$ ipython --no-banner

In [1]: import numpy as np

In [2]: from numpy import linalg as LA

In [3]: np.set_printoptions(precision=3, suppress=True, linewidth=100)

In [4]: tidy = lambda a: np.round(a, 3) + 0

In [5]: arr = np.maximum(np.array([[8, 8],
   ...:     [2, 6],
   ...:     [6, 8],
   ...:     [6, 4],
   ...:     [2, 9],
   ...:     [0, 8],
   ...:     [4, 8],
   ...:     [4, 9],
   ...:     [9, 7],
   ...:     [9, 1],
   ...:     [5, 3],
   ...:     [0, 7],
   ...:     [0, 2],
   ...:     [9, 1],
   ...:     [4, 8],
   ...:     [8, 0],
   ...:     [7, 6],
   ...:     [7, 9],
   ...:     [2, 5],
   ...:     [3, 1],
   ...:     [7, 0],
   ...:     [4, 4],
   ...:     [5, 4],
   ...:     [4, 4],
   ...:     [2, 5],
   ...:     [3, 4],
   ...:     [7, 6]]) @ np.array([[2, 2, 2, 2, -1, 1], [1, -1, 0, -2, -1, 1]]) + np.array([0, 5, 6, 2, 1, 3]), 0)

In [6]: arr
Out[6]: 
array([[24, 13, 22,  2,  0, 19],
       [10,  3, 10,  0,  0, 11],
       [20,  9, 18,  0,  0, 17],
       [16, 13, 18,  6,  0, 13],
       [13,  0, 10,  0,  0, 14],
       [ 8,  0,  6,  0,  0, 11],
       [16,  5, 14,  0,  0, 15],
       [17,  4, 14,  0,  0, 16],
       [25, 16, 24,  6,  0, 19],
       [19, 22, 24, 18,  0, 13],
       [13, 12, 16,  6,  0, 11],
       [ 7,  0,  6,  0,  0, 10],
       [ 2,  3,  6,  0,  0,  5],
       [19, 22, 24, 18,  0, 13],
       [16,  5, 14,  0,  0, 15],
       [16, 21, 22, 18,  0, 11],
       [20, 13, 20,  4,  0, 16],
       [23, 10, 20,  0,  0, 19],
       [ 9,  4, 10,  0,  0, 10],
       [ 7, 10, 12,  6,  0,  7],
       [14, 19, 20, 16,  0, 10],
       [12,  9, 14,  2,  0, 11],
       [14, 11, 16,  4,  0, 12],
       [12,  9, 14,  2,  0, 11],
       [ 9,  4, 10,  0,  0, 10],
       [10,  7, 12,  0,  0, 10],
       [20, 13, 20,  4,  0, 16]])

In [7]: rng = np.random.default_rng(2812)

In [8]: A2 = arr + rng.integers(-2, 3, (27, 5)) @ rng.integers(-2, 3, (5, 6))

In [9]: A2
Out[9]: 
array([[23, 10, 31,  5, -2, 18],
       [ 7,  4,  8, -4,  8,  4],
       [14, 13, 23, -1,  2, 17],
       [20, 11, 12,  6,  0, 13],
       [19, -5,  6,  4, -6, 13],
       [10,  0,  0, -2,  0,  7],
       [18,  3,  8, -4,  6,  7],
       [18,  3, 14,  6, -8, 19],
       [27, 14, 23,  3,  2, 13],
       [17, 23, 26, 16,  2, 10],
       [10, 12, 14,  4,  8,  5],
       [ 5,  1, 10, -2,  2,  9],
       [ 2,  7, -2, -2,  0,  7],
       [20, 19, 30, 16,  4, 12],
       [14,  9,  6, -4,  4, 11],
       [ 7, 27, 27, 19,  2, 13],
       [24, 13, 15,  1,  2, 20],
       [28,  4, 25,  1,  0, 21],
       [ 7,  7,  6, -6,  8,  7],
       [ 1, 13, 15,  5,  4,  4],
       [19, 16, 22, 18, -4, 17],
       [11,  7, 23,  7, -6, 13],
       [11, 14, 13, -1,  8,  9],
       [22,  3, 14,  2, -4, 17],
       [ 5,  9,  4, -4,  4,  5],
       [ 6,  7, 16,  0,  4,  6],
       [13, 18, 19,  3,  4, 13]])

In [10]: tidy(LA.svd(A2 - arr, compute_uv=False))
Out[10]: array([38.263, 27.711, 18.439, 12.923,  5.099,  0.   ])

In [11]: Xc = (A2 - A2.mean(axis=0)) / A2.std(axis=0)

In [12]: np.argwhere(np.abs(Xc) > 2)
Out[12]: 
array([[ 4,  1],
       [ 7,  4],
       [15,  1],
       [15,  3],
       [20,  3]])

In [13]: c = LA.lstsq(np.delete(Xc, 4, axis=1), Xc[:, 4])[0]

In [14]: np.abs(c).argmax()
Out[14]: np.int64(3)

In [15]: tidy(1 - np.var(Xc[:, 4] - np.delete(Xc, 4, axis=1) @ c))
Out[15]: np.float64(0.823)
